$ python -q
>>> import numpy as np
>>> from numpy import linalg as LA
>>> np.set_printoptions(precision=2, suppress=True, linewidth=160, floatmode="fixed")
>>> tidy = lambda a: np.round(a, 2) + 0
>>> M2 = np.array([[-1, 3], [-3, 0]])
>>> mat = np.kron(np.eye(2, dtype=int), M2)
>>> mat
array([[-1,  3,  0,  0],
       [-3,  0,  0,  0],
       [ 0,  0, -1,  3],
       [ 0,  0, -3,  0]])
>>> tidy(LA.eigvals(mat))
array([-0.50+2.96j, -0.50-2.96j, -0.50+2.96j, -0.50-2.96j])
>>> print(tidy(LA.det(2 * mat)), tidy(LA.det(mat)))
1296.0 81.0
>>> np.poly(mat)
array([ 1.00,  2.00, 19.00, 18.00, 81.00])
>>> tidy(LA.det(mat.T))
np.float64(81.0)
>>> tidy(LA.eigvals(mat).sum().real)
np.float64(-2.0)
>>> np.kron(np.eye(2, dtype=int), mat)
array([[-1,  3,  0,  0,  0,  0,  0,  0],
       [-3,  0,  0,  0,  0,  0,  0,  0],
       [ 0,  0, -1,  3,  0,  0,  0,  0],
       [ 0,  0, -3,  0,  0,  0,  0,  0],
       [ 0,  0,  0,  0, -1,  3,  0,  0],
       [ 0,  0,  0,  0, -3,  0,  0,  0],
       [ 0,  0,  0,  0,  0,  0, -1,  3],
       [ 0,  0,  0,  0,  0,  0, -3,  0]])
>>> tidy(LA.det(mat))
np.float64(81.0)
>>> (LA.matrix_power((mat != 0) + (mat.T != 0) + np.eye(4), 4) > 0).astype(int)
array([[1, 1, 0, 0],
       [1, 1, 0, 0],
       [0, 0, 1, 1],
       [0, 0, 1, 1]])
>>> mat @ mat
array([[-8, -3,  0,  0],
       [ 3, -9,  0,  0],
       [ 0,  0, -8, -3],
       [ 0,  0,  3, -9]])
>>> vec = np.array([2, 2, 3, 1])
>>> y = mat @ vec
>>> y
array([ 4, -6,  0, -9])
>>> tidy(LA.solve(mat, y))
array([2.00, 2.00, 3.00, 1.00])
>>> tidy(LA.solve(mat, mat[:, 2]))
array([0.00, 0.00, 1.00, 0.00])
>>> tidy(LA.solve(mat.T, mat[2]))
array([0.00, 0.00, 1.00, 0.00])
>>> print(tidy(LA.solve(mat, y + mat[:, 3])))
[2.00 2.00 3.00 2.00]
>>> O, R = LA.qr(mat)
>>> np.trace(O @ O.T)
np.float64(4.0)
>>> np.allclose(R.T @ R, mat.T @ mat)
True
>>> tidy(abs(R[0, 0])), tidy(LA.norm(mat[:, 0]))
(np.float64(3.16), np.float64(3.16))
>>> tidy(O.T @ O)
array([[1.00, 0.00, 0.00, 0.00],
       [0.00, 1.00, 0.00, 0.00],
       [0.00, 0.00, 1.00, 0.00],
       [0.00, 0.00, 0.00, 1.00]])
>>> tidy(np.abs(np.diag(R)))
array([3.16, 2.85, 3.16, 2.85])
>>> O.shape, R.shape
((4, 4), (4, 4))
>>> tidy(LA.norm(mat) ** 2 / LA.norm(mat, 2) ** 2)
np.float64(3.03)
>>> mat[0] @ mat[1]
np.int64(3)
>>> tidy(LA.norm(mat[0], 1)), tidy(LA.norm(mat[0], np.inf))
(np.float64(4.0), np.float64(3.0))
>>> F = np.load("a.npy")
>>> tidy(F)
array([[ 0.83, -0.08,  0.08, -0.32, -0.16],
       [-0.08,  0.36,  0.24, -0.17,  0.37],
       [ 0.08,  0.24,  0.89,  0.16, -0.08],
       [-0.32, -0.17,  0.16,  0.39, -0.28],
       [-0.16,  0.37, -0.08, -0.28,  0.53]])
>>> hat = np.triu(np.array([[-1, -1, -2, 5, 0],
...     [-3, -3, 5, -3, -4],
...     [5, 4, 0, -2, 2],
...     [-4, -4, 4, 1, -5],
...     [4, 3, 1, 5, 0]]), 1) + np.eye(5)
>>> M2 = hat @ F @ LA.inv(hat)
>>> tidy(LA.det(M2))
np.float64(0.0)
>>> LA.cond(F) > 100
np.True_
>>> np.argsort(-LA.norm(F, axis=0).round(6), kind="stable")[:3]
array([2, 0, 4])
>>> print(LA.matrix_rank(F, rtol=0.1))
3
>>> tidy(LA.norm(F, 2) / LA.norm(F))
np.float64(0.58)
>>> tidy(np.poly(F))
array([ 1.00, -3.00,  3.00, -1.00,  0.00,  0.00])
>>> tidy(LA.det(F.T))
np.float64(0.0)
>>> tidy(np.kron(np.eye(2, dtype=int), F))
array([[ 0.83, -0.08,  0.08, -0.32, -0.16,  0.00,  0.00,  0.00,  0.00,  0.00],
       [-0.08,  0.36,  0.24, -0.17,  0.37,  0.00,  0.00,  0.00,  0.00,  0.00],
       [ 0.08,  0.24,  0.89,  0.16, -0.08,  0.00,  0.00,  0.00,  0.00,  0.00],
       [-0.32, -0.17,  0.16,  0.39, -0.28,  0.00,  0.00,  0.00,  0.00,  0.00],
       [-0.16,  0.37, -0.08, -0.28,  0.53,  0.00,  0.00,  0.00,  0.00,  0.00],
       [ 0.00,  0.00,  0.00,  0.00,  0.00,  0.83, -0.08,  0.08, -0.32, -0.16],
       [ 0.00,  0.00,  0.00,  0.00,  0.00, -0.08,  0.36,  0.24, -0.17,  0.37],
       [ 0.00,  0.00,  0.00,  0.00,  0.00,  0.08,  0.24,  0.89,  0.16, -0.08],
       [ 0.00,  0.00,  0.00,  0.00,  0.00, -0.32, -0.17,  0.16,  0.39, -0.28],
       [ 0.00,  0.00,  0.00,  0.00,  0.00, -0.16,  0.37, -0.08, -0.28,  0.53]])
>>> data = np.array([[0.0, 0.0, 0.0, 0.0, 0.0, 0.0, 1.0],
...     [0.0, 0.0, 0.0, 0.0, 0.0, 0.0, 2.0],
...     [0.0, 0.0, 0.0, 0.0, 0.0, 0.0, 1.0],
...     [0.0, 0.0, 0.0, 0.0, 0.0, 0.0, 1.0],
...     [0.0, 0.0, 0.0, 0.0, 0.0, 0.0, 0.0],
...     [0.0, 0.0, 0.0, 0.0, 0.0, 0.0, -2.0],
...     [1.0, 2.0, 1.0, 1.0, 0.0, -2.0, 0.0]])
>>> w, evecs = LA.eigh(data)
>>> vec = np.array([1, 3, 2, 3, 3, 3, 3])
>>> print(vec @ data @ vec)
36.0
>>> tidy(evecs * np.abs(w) @ evecs.T)
array([[ 0.30,  0.60,  0.30,  0.30,  0.00, -0.60,  0.00],
       [ 0.60,  1.21,  0.60,  0.60,  0.00, -1.21,  0.00],
       [ 0.30,  0.60,  0.30,  0.30,  0.00, -0.60,  0.00],
       [ 0.30,  0.60,  0.30,  0.30,  0.00, -0.60,  0.00],
       [ 0.00,  0.00,  0.00,  0.00,  0.00,  0.00,  0.00],
       [-0.60, -1.21, -0.60, -0.60,  0.00,  1.21,  0.00],
       [ 0.00,  0.00,  0.00,  0.00,  0.00,  0.00,  3.32]])
>>> print(tidy(LA.eigvalsh(data[1:, 1:])))
[-3.16  0.00  0.00  0.00  0.00  3.16]
>>> w, evecs = LA.eigh(data)
>>> tidy(LA.eigvalsh(data @ data))
array([ 0.00,  0.00,  0.00,  0.00,  0.00, 11.00, 11.00])
>>> print((w > 1e-8).sum(), (w < -1e-8).sum())
1 1
>>> np.abs(evecs[:, -1]).round(6).argmax()
np.int64(6)
>>> tidy(evecs.T @ evecs)
array([[1.00, 0.00, 0.00, 0.00, 0.00, 0.00, 0.00],
       [0.00, 1.00, 0.00, 0.00, 0.00, 0.00, 0.00],
       [0.00, 0.00, 1.00, 0.00, 0.00, 0.00, 0.00],
       [0.00, 0.00, 0.00, 1.00, 0.00, 0.00, 0.00],
       [0.00, 0.00, 0.00, 0.00, 1.00, 0.00, 0.00],
       [0.00, 0.00, 0.00, 0.00, 0.00, 1.00, 0.00],
       [0.00, 0.00, 0.00, 0.00, 0.00, 0.00, 1.00]])
>>> tidy(LA.eigvalsh(data + -1 * np.eye(7)))
array([-4.32, -1.00, -1.00, -1.00, -1.00, -1.00,  2.32])
>>> tidy(np.abs(evecs[:, -1]))
array([0.21, 0.43, 0.21, 0.21, 0.00, 0.43, 0.71])
>>> print(tidy(LA.svd(data, compute_uv=False)))
[3.32 3.32 0.00 0.00 0.00 0.00 0.00]
>>> arr = np.load("mat.npy")
>>> arr
array([[  3.00,  -4.00,  10.00,  -8.00,  10.00,   0.00],
       [ -4.00,   3.00, -10.00,   8.00, -10.00,   0.00],
       [ 10.00, -10.00,  24.00, -20.00,  25.00,   0.00],
       [ -8.00,   8.00, -20.00,  15.00, -20.00,   0.00],
       [ 10.00, -10.00,  25.00, -20.00,  24.00,   0.00],
       [  0.00,   0.00,   0.00,   0.00,   0.00,  -1.00]])
>>> vec = np.array([1, 1, 3, 3, 3, 2])
>>> y = arr @ vec
>>> beta, lr = np.zeros(6), 1 / LA.norm(arr, 2) ** 2
>>> for i in range(20):
...     beta -= lr * arr.T @ (arr @ beta - y)
...     if i % 5 == 0: print(i, round(LA.norm(arr @ beta - y), 2))
... 
0 5.35
5 5.34
10 5.34
15 5.33
>>> tidy(beta)
array([ 0.49, -0.48,  1.22, -0.96,  1.22,  0.01])
>>> K = np.loadtxt("layer19.csv", delimiter=",")
>>> K
array([[ 1.00, -0.75,  0.00,  0.91,  0.41, -0.85,  0.58, -0.96,  0.98],
       [ 0.79, -0.61, -0.03, -1.00, -0.79,  0.88, -1.00, -0.89, -1.00],
       [ 0.89,  0.41,  0.64,  0.90,  0.43, -0.94,  0.99,  0.06,  0.95],
       [-0.95,  0.83,  0.56,  0.98,  0.64, -0.93,  1.00,  0.93,  0.99],
       [ 0.99,  0.22,  0.21,  1.00,  0.92, -0.99,  1.00,  0.26,  1.00],
       [-1.00, -0.90, -1.00,  0.05,  0.05,  1.00, -1.00,  0.69,  0.64],
       [-0.94, -0.21, -0.20, -1.00, -0.77,  0.95, -1.00, -0.24, -1.00],
       [-0.82, -0.56, -0.58, -1.00, -0.75,  0.98, -1.00, -0.54, -1.00],
       [ 1.00,  0.21,  0.94,  1.00,  0.73, -1.00,  1.00, -0.89,  1.00],
       [ 0.89,  0.20,  0.81, -0.97, -0.60, -0.56, -0.85, -0.69, -1.00],
       [ 0.04, -0.69, -0.89,  0.82,  0.35,  0.85, -0.74, -0.15,  0.96],
       [-1.00,  0.07, -0.39, -0.99, -0.72,  0.97, -1.00,  0.49, -1.00],
       [ 1.00,  0.34,  0.96, -0.97, -0.60, -0.95, -0.28, -0.87, -1.00],
       [-0.69, -0.58, -0.81, -0.36, -0.12,  0.93, -0.98, -0.12, -0.27],
       [ 1.00, -0.24,  0.85,  0.96,  0.50, -1.00,  1.00, -0.95,  0.99],
       [ 0.84,  0.75,  0.89,  0.94,  0.51, -0.99,  1.00,  0.42,  0.97],
       [ 0.85,  0.96,  1.00,  0.58,  0.22, -1.00,  1.00,  0.60,  0.21],
       [-0.85,  0.89,  0.96, -0.96, -0.56, -0.91,  0.82,  0.56, -1.00],
       [ 0.88,  0.71,  0.97, -0.96, -0.55, -0.96,  0.62, -0.42, -1.00],
       [-1.00, -0.27, -0.90, -0.64, -0.21,  0.99, -0.99,  0.77, -0.68],
       [-1.00,  0.31, -0.47, -0.99, -0.72,  0.99, -1.00,  0.81, -1.00],
       [ 0.94,  0.54,  0.84,  0.70,  0.26, -0.97,  0.99, -0.09,  0.74],
       [ 0.99, -0.82, -0.54, -0.81, -0.38,  0.77, -1.00, -0.93, -0.86],
       [ 1.00, -0.85, -0.73,  0.97,  0.54, -0.14,  0.03, -0.91,  1.00],
       [ 0.68, -0.68, -0.83,  0.90,  0.43,  0.66, -0.35, -0.32,  0.98],
       [ 0.49,  0.67,  0.82,  0.68,  0.26, -0.96,  1.00,  0.37,  0.71],
       [-1.00,  0.66, -0.44, -0.74, -0.24,  0.92, -0.55,  0.97, -0.89],
       [ 0.89, -0.48, -0.13, -0.69, -0.28,  0.38, -0.94, -0.72, -0.79],
       [-0.98,  0.80,  0.86, -0.98, -0.59, -0.39, -0.09,  0.67, -1.00],
       [ 0.92,  0.62,  0.94, -0.82, -0.37, -0.96,  0.81, -0.42, -0.96],
       [ 1.00, -0.50,  0.38,  0.79,  0.29, -0.89,  0.76, -0.91,  0.91],
       [ 0.98, -0.34, -0.23,  0.98,  0.64, -0.77,  0.98, -0.40,  1.00],
       [-1.00,  0.79,  0.19, -0.97, -0.54,  0.85, -0.77,  0.96, -1.00],
       [ 1.00, -0.66,  0.21,  0.86,  0.35, -0.88,  0.67, -0.94,  0.96],
       [-1.00,  0.27, -0.72,  0.69,  0.30,  0.82,  0.46,  0.91,  0.85],
       [ 0.94,  0.74,  0.92,  0.92,  0.46, -0.99,  1.00,  0.24,  0.95],
       [-1.00,  0.90,  0.66,  0.22,  0.12, -0.62,  0.99,  0.97, -0.04],
       [ 0.43, -0.54, -0.72,  0.71,  0.27,  0.60, -0.47, -0.24,  0.90],
       [-1.00, -0.18, -0.45, -1.00, -0.84,  0.99, -1.00,  0.12, -1.00],
       [-1.00, -0.36, -0.96,  0.74,  0.33,  0.98, -0.81,  0.87,  0.92]])
>>> vec = np.array([2, 5, 0, 0, 4, 0, 3, 4, 0])
>>> y = K @ vec
>>> print(tidy(LA.pinv(K) @ K))
[[1.00 0.00 0.00 0.00 0.00 0.00 0.00 0.00 0.00]
 [0.00 1.00 0.00 0.00 0.00 0.00 0.00 0.00 0.00]
 [0.00 0.00 1.00 0.00 0.00 0.00 0.00 0.00 0.00]
 [0.00 0.00 0.00 1.00 0.00 0.00 0.00 0.00 0.00]
 [0.00 0.00 0.00 0.00 1.00 0.00 0.00 0.00 0.00]
 [0.00 0.00 0.00 0.00 0.00 1.00 0.00 0.00 0.00]
 [0.00 0.00 0.00 0.00 0.00 0.00 1.00 0.00 0.00]
 [0.00 0.00 0.00 0.00 0.00 0.00 0.00 1.00 0.00]
 [0.00 0.00 0.00 0.00 0.00 0.00 0.00 0.00 1.00]]
>>> try:
...     LA.solve(K, y)
... except LA.LinAlgError as e:
...     print(repr(e))
... 
LinAlgError('Last 2 dimensions of the array must be square')
>>> rng = np.random.default_rng(4037)
>>> y = y + 0.02 * rng.normal(size=40)
>>> tidy(y)
array([ -2.22, -11.16,   8.79,  11.58,  10.81,  -6.57,  -9.96, -12.62,   5.40,  -4.94,  -4.76,  -5.56,  -3.02,  -8.19,   2.03,  12.16,  12.80,   5.18,   3.26,
        -4.06,  -3.12,   8.24, -10.35,  -3.63,  -2.64,   9.83,   2.56,  -7.45,   2.10,   4.21,  -0.70,   4.20,   1.32,  -1.64,   5.55,  11.37,   9.82,  -3.12,
        -8.79,  -1.43])
>>> beta, *_ = LA.lstsq(K, y)
>>> beta.round()
array([ 2.00,  5.00,  0.00,  0.00,  4.00,  0.00,  3.00,  4.00, -0.00])
>>> [round(float(LA.norm(LA.solve(K.T @ K + lam * np.eye(9), K.T @ y))), 2) for lam in (0, 1, 10, 100)]
[8.36, 6.99, 4.89, 2.12]
>>> u = np.array([-1, -2, 1])
>>> tidy(np.cross(K[17, :3], K[31, :3]))
array([ 0.12,  0.75, -0.58])
>>> tidy(np.correlate(K[17], K[31], "full"))
array([-0.85,  1.23, -0.23,  0.18, -0.46, -2.63,  3.06,  0.18, -2.38, -0.05, -0.38,  1.39, -0.52, -2.28,  0.84,  0.89, -0.98])
>>> tidy(np.polyval(u, K[17]))
array([ 1.98, -1.57, -1.84,  2.00,  1.81,  1.99, -1.31, -0.43,  2.00])
